% python3 -q
>>> import numpy as np
>>> np.set_printoptions(precision=3, suppress=True, linewidth=100)
>>> u = np.array([2, 3, 0, 1, 1, 0, 2, 1, 1])
>>> m1 = u[np.abs(np.subtract.outer(np.arange(9), np.arange(9)))]
>>> print(m1)
[[2 3 0 1 1 0 2 1 1]
 [3 2 3 0 1 1 0 2 1]
 [0 3 2 3 0 1 1 0 2]
 [1 0 3 2 3 0 1 1 0]
 [1 1 0 3 2 3 0 1 1]
 [0 1 1 0 3 2 3 0 1]
 [2 0 1 1 0 3 2 3 0]
 [1 2 0 1 1 0 3 2 3]
 [1 1 2 0 1 1 0 3 2]]
>>> try:
...     np.linalg.cholesky(m1)
... except np.linalg.LinAlgError as e:
...     print(e)
... 
Matrix is not positive definite
>>> print([round(float(np.linalg.det(m1[:i, :i])), 2) + 0 for i in range(1, 10)])
[2.0, -5.0, -28.0, -60.0, 148.0, 1363.0, 6696.0, 8189.0, -30324.0]
>>> data = np.load("block3.npy")
>>> print(data)
[[  0  -1  12  -7  -3  12  -7  -5  -3 -16  -6   1  -1   3  -4   3]
 [  1   0  -9   2  11  -2  -2   6  14   4  -9   1  10  -9   3 -13]
 [-12   9   0   2  -3  -1   7  -8  -6   1  -4  11   3   3  -3   7]
 [  7  -2  -2   0   4 -12  -6   9   8 -11   0   6  10  -2  12   6]
 [  3 -11   3  -4   0  14  -7  11  14  -8   5   5  -3   0   9 -10]
 [-12   2   1  12 -14   0   6   1   0  10   0   6 -13  -3   2   2]
 [  7   2  -7   6   7  -6   0   4  -1  -1   9   4 -10   7 -12  -7]
 [  5  -6   8  -9 -11  -1  -4   0  -1  -5  12   5  -3  -2  15  -4]
 [  3 -14   6  -8 -14   0   1   1   0  15 -14  -2  13   1  -2   8]
 [ 16  -4  -1  11   8 -10   1   5 -15   0   5   4  -1  -2 -12 -14]
 [  6   9   4   0  -5   0  -9 -12  14  -5   0  11   6  16  12   3]
 [ -1  -1 -11  -6  -5  -6  -4  -5   2  -4 -11   0 -11  -5 -14   5]
 [  1 -10  -3 -10   3  13  10   3 -13   1  -6  11   0  16  -5   5]
 [ -3   9  -3   2   0   3  -7   2  -1   2 -16   5 -16   0 -18  -3]
 [  4  -3   3 -12  -9  -2  12 -15   2  12 -12  14   5  18   0  -1]
 [ -3  13  -7  -6  10  -2   7   4  -8  14  -3  -5  -5   3   1   0]]
>>> # skew, so no eigenvalue has a real part
>>> rng = np.random.default_rng(400479)
>>> z = rng.permutation(16)
>>> print(z)
[10 14  2  4  7  6  5  8 13 15  1  0 11  3  9 12]
>>> out = data[z][:, z]
>>> print(np.allclose(out, data))
False
>>> print(np.trace(out))
0
>>> print(np.sort(np.abs(np.linalg.eigvals(out))))
[ 0.692  0.692  6.506  6.506 16.02  16.02  21.424 21.424 29.819 29.819 36.152 36.152 39.39  39.39
 55.379 55.379]
>>> print(np.round(np.abs(np.linalg.eigvals(data)).max(), 3))
55.379
>>> x0 = np.array([-1, 1, -2, 2, 1, 2, 1, -1, -1, -2, -2, 2, -2, -2, 1, 1])
>>> h1 = np.maximum(data @ x0, 0)
>>> print(h1)
[24  6 61  0  0 55  0  0  0  0  0 45 24 69  0  8]
>>> print(np.maximum(data @ (3 * x0), 0))
[ 72  18 183   0   0 165   0   0   0   0   0 135  72 207   0  24]
>>> print(data.T @ h1)
[-1638  1075  -541   206 -1032   448   210  -500  -709   345 -2209  1600 -2135   219 -2135   669]
>>> print(np.maximum(data @ x0, 0) - np.maximum(-data @ x0, 0))
[ 24   6  61 -12 -11  55  -8 -44 -87 -19 -18  45  24  69 -44   8]
>>> mat = np.load("out4.npy")
>>> print(mat)
[[  3.753   0.073   9.919]
 [ -1.465   0.03   -4.15 ]
 [  1.129   0.042   3.165]
 [ -1.179   0.039  -3.263]
 [ -1.519  -0.01   -4.309]
 [ -3.845   0.018 -10.198]
 [  3.906   0.025  10.197]
 [  1.919  -0.004   5.089]
 [  1.06   -0.068   2.957]
 [ -1.512  -0.014  -4.147]
 [ -0.8     0.02   -2.026]
 [ -1.378  -0.064  -3.745]
 [  3.709  -0.023   9.769]
 [  6.609   0.011  17.946]]
>>> U, sig, Vt = np.linalg.svd(mat)
>>> print(np.argmax(sig[:-1] / (sig[1:] + 1e-6)) + 1)
1
>>> out = U[:, :1] @ np.diag(sig[:1]) @ Vt[:1]
>>> print(round(np.abs(mat - out).max(), 3))
0.09
>>> print(np.linalg.matrix_rank(out))
1
>>> C2 = np.cov(mat, rowvar=False)
>>> print(np.median(mat, axis=0))
[0.13  0.014 0.466]
>>> print(C2.shape)
(3, 3)
>>> print(np.linalg.eigvalsh(C2)[::-1])
[69.845  0.003  0.001]
>>> print(np.corrcoef(mat.T))
[[1.    0.148 1.   ]
 [0.148 1.    0.145]
 [1.    0.145 1.   ]]
>>> out = np.array([[1, 2, -2, -3, -3, 2, 2, -2, 2, 0, -3, -2, 0, -3, -3, 2],
...     [1, -2, 1, -2, -1, 2, 1, 1, -2, 1, -1, 2, -2, -3, 0, -2],
...     [1, 2, 1, 0, 0, 0, 1, -3, 3, 3, 0, -1, 2, 3, 2, -1]])
>>> feats = out.T @ out
>>> print(feats)
[[  3   2   0  -5  -4   4   4  -4   3   4  -4  -1   0  -3  -1  -1]
 [  2  12  -4  -2  -4   0   4 -12  14   4  -4 -10   8   6  -2   6]
 [  0  -4   6   4   5  -2  -2   2  -3   4   5   5   0   6   8  -7]
 [ -5  -2   4  13  11 -10  -8   4  -2  -2  11   2   4  15   9  -2]
 [ -4  -4   5  11  10  -8  -7   5  -4  -1  10   4   2  12   9  -4]
 [  4   0  -2 -10  -8   8   6  -2   0   2  -8   0  -4 -12  -6   0]
 [  4   4  -2  -8  -7   6   6  -6   5   4  -7  -3   0  -6  -4   1]
 [ -4 -12   2   4   5  -2  -6  14 -15  -8   5   9  -8  -6   0  -3]
 [  3  14  -3  -2  -4   0   5 -15  17   7  -4 -11  10   9   0   5]
 [  4   4   4  -2  -1   2   4  -8   7  10  -1  -1   4   6   6  -5]
 [ -4  -4   5  11  10  -8  -7   5  -4  -1  10   4   2  12   9  -4]
 [ -1 -10   5   2   4   0  -3   9 -11  -1   4   9  -6  -3   4  -7]
 [  0   8   0   4   2  -4   0  -8  10   4   2  -6   8  12   4   2]
 [ -3   6   6  15  12 -12  -6  -6   9   6  12  -3  12  27  15  -3]
 [ -1  -2   8   9   9  -6  -4   0   0   6   9   4   4  15  13  -8]
 [ -1   6  -7  -2  -4   0   1  -3   5  -5  -4  -7   2  -3  -8   9]]
>>> # rank 3
>>> x0 = np.array([0, 0, -2, 1, -1, 3, -2, -3, 1, -2, -1, 3, -3, -3, 2, -1])
>>> h1 = np.maximum(feats @ x0, 0)
>>> print(np.flatnonzero(h1 > 1e-9))
[ 0  5  6  7 11]
>>> print(h1)
[19  0  0  0  0 60 31 27  0  0  0 23  0  0  0  0]
>>> print(np.maximum(feats @ (3 * x0), 0))
[ 57   0   0   0   0 180  93  81   0   0   0  69   0   0   0   0]
>>> print(np.tanh(feats @ x0))
[ 1.    -1.    -1.    -1.    -1.     1.     1.     1.    -1.    -1.    -1.     1.    -1.    -1.
 -1.    -0.762]
>>> print(feats.T @ h1)
[  290  -392   -13  -789  -546   688   391   203  -446    81  -546   338  -594 -1194  -411  -230]
>>> print(np.linalg.lstsq(feats[:-1].T, feats[-1])[2])
3
>>> print(np.unique(feats.round(6), axis=0).shape)
(15, 16)
>>> ev, evecs = np.linalg.eigh(feats)
>>> print(np.round(np.linalg.eigvalsh(feats @ feats), 3) + 0)
[   0.       0.       0.       0.       0.       0.       0.       0.       0.       0.       0.
    0.       0.     723.306 4619.64  6422.054]
>>> print(ev.round(3) + 0)
[ 0.     0.     0.     0.     0.     0.     0.     0.     0.     0.     0.     0.     0.    26.894
 67.968 80.138]
>>> print((ev > 1e-8).sum(), (ev < -1e-8).sum())
3 0
>>> print(np.unique(ev.round(6) + 0, return_counts=True)[1])
[13  1  1  1]
>>> print(np.round(np.linalg.svd(feats, compute_uv=False), 3) + 0)
[80.138 67.968 26.894  0.     0.     0.     0.     0.     0.     0.     0.     0.     0.     0.
  0.     0.   ]
>>> U, sig, Vt = np.linalg.svd(feats)
>>> print(np.argmax(sig[:-1] / (sig[1:] + 1e-6)) + 1)
3
>>> print(sig.round(3) + 0)
[80.138 67.968 26.894  0.     0.     0.     0.     0.     0.     0.     0.     0.     0.     0.
  0.     0.   ]
>>> out = U[:, :3] @ np.diag(sig[:3]) @ Vt[:3]
>>> print(round(np.abs(feats - out).max(), 3))
0.0
>>> print(round(float(np.linalg.norm(feats - out) / np.linalg.norm(feats)), 3))
0.0
>>> print(np.linalg.matrix_rank(out))
3
>>> print(np.linalg.matrix_rank(feats, rtol=0.05))
3
>>> F = np.load("case5.npy")
>>> print(F)
[[0.362 0.231 0.231 0.296 0.099 0.165]
 [0.231 0.147 0.147 0.189 0.063 0.105]
 [0.231 0.147 0.147 0.189 0.063 0.105]
 [0.296 0.189 0.189 0.243 0.081 0.135]
 [0.099 0.063 0.063 0.081 0.027 0.045]
 [0.165 0.105 0.105 0.135 0.045 0.075]]
>>> ev, evecs = np.linalg.eigh(feats)
>>> x0 = np.array([-1, 0, 1, -3, -2, -1, 2, 3, 0, -3, 1, -2, 1, 2, -3, -2])
>>> print(round(x0 @ feats @ x0 / (x0 @ x0), 3), round(float(ev[0]), 3), np.round(ev[-1], 3))
2.705 -0.0 80.138
>>> print((np.sign(evecs[:, -1].round(6)) == np.sign(evecs[0, -1].round(6))).astype(int))
[1 1 0 0 0 1 1 0 1 0 0 0 0 0 0 1]
>>> print(np.round(np.linalg.eigvalsh(feats[1:, 1:]), 3) + 0)
[ 0.     0.     0.     0.     0.     0.     0.     0.     0.     0.     0.     0.    25.306 67.689
 79.005]
>>> print(np.abs(feats).sum(axis=1).max(), round(np.abs(ev).max(), 3))
153 80.138
>>> print(np.abs(np.diag(np.linalg.qr(F)[1])) > 1e-9)
[ True False False False False False]
>>> print(np.unique(F.round(6), axis=0).shape)
(5, 6)
>>> print(F @ np.linalg.pinv(F) @ F)
[[0.362 0.231 0.231 0.296 0.099 0.165]
 [0.231 0.147 0.147 0.189 0.063 0.105]
 [0.231 0.147 0.147 0.189 0.063 0.105]
 [0.296 0.189 0.189 0.243 0.081 0.135]
 [0.099 0.063 0.063 0.081 0.027 0.045]
 [0.165 0.105 0.105 0.135 0.045 0.075]]
>>> print(np.round(np.trace(np.linalg.pinv(F) @ F), 3))
1.0
>>> ev, evecs = np.linalg.eigh(F)
>>> x0 = np.array([1, -1, 2, 1, 3, 3])
>>> print(np.round(np.linalg.eigvalsh(F[1:, 1:]), 3) + 0)
[0.    0.    0.    0.    0.638]
>>> print(round(float(x0 @ F @ x0 / (x0 @ x0)), 3), np.round(ev[0], 3), ev[-1])
0.311 -0.0 1.0
>>> print(evecs * np.maximum(ev, 0) @ evecs.T)
[[0.362 0.231 0.231 0.296 0.099 0.165]
 [0.231 0.147 0.147 0.189 0.063 0.105]
 [0.231 0.147 0.147 0.189 0.063 0.105]
 [0.296 0.189 0.189 0.243 0.081 0.135]
 [0.099 0.063 0.063 0.081 0.027 0.045]
 [0.165 0.105 0.105 0.135 0.045 0.075]]
>>> print((np.sign(evecs[:, -1].round(6)) == np.sign(evecs[0, -1].round(6))).astype(int))
[1 1 1 1 1 1]
>>> print(evecs * np.abs(ev) @ evecs.T)
[[0.362 0.231 0.231 0.296 0.099 0.165]
 [0.231 0.147 0.147 0.189 0.063 0.105]
 [0.231 0.147 0.147 0.189 0.063 0.105]
 [0.296 0.189 0.189 0.243 0.081 0.135]
 [0.099 0.063 0.063 0.081 0.027 0.045]
 [0.165 0.105 0.105 0.135 0.045 0.075]]
>>> K = np.load("dump.npy")
>>> print(K)
[[  8.979   7.99   -3.969  -1.001  -4.991  -6.976]
 [  2.993  -7.018  -5.02    2.009   4.003   3.015]
 [  3.96    2.014   3.011  -1.003  -0.984   4.997]
 [ -6.978  -3.027   0.008  -3.022   2.977  -0.015]
 [ -1.967  10.001   5.022   6.989  -8.985 -11.013]
 [ -1.017  12.009   4.972   5.989  -9.981 -12.004]
 [  1.988  -2.01   -0.978 -11.      4.993   9.025]
 [ -7.989  -7.984   5.001   1.024   5.026   8.952]
 [  0.023 -14.979  -6.991  -9.012  12.972  14.001]
 [  7.98    5.975  -5.026   3.03   -5.022  -9.028]
 [  2.024  -6.017  -3.      3.009   2.995   2.987]
 [ -1.969  -3.034  -1.007  -9.013   4.989   6.012]
 [  1.97    8.997   5.993   6.026  -7.991  -4.995]]
>>> C2 = np.cov(K, rowvar=False)
>>> print(np.polyfit(K[:, 2], K[:, 0], 1))
[-0.515  0.69 ]
>>> print(np.median(K, axis=0))
[ 1.97  -2.01  -0.978  1.024  2.977  2.987]
>>> print(np.argsort(-K.std(axis=0).round(6), kind="stable"))
[5 1 4 3 0 2]
>>> print(C2.shape)
(6, 6)
>>> print(np.argwhere(np.triu(np.abs(np.corrcoef(K.T)) > 0.8, 1)))
[[1 4]
 [1 5]
 [4 5]]
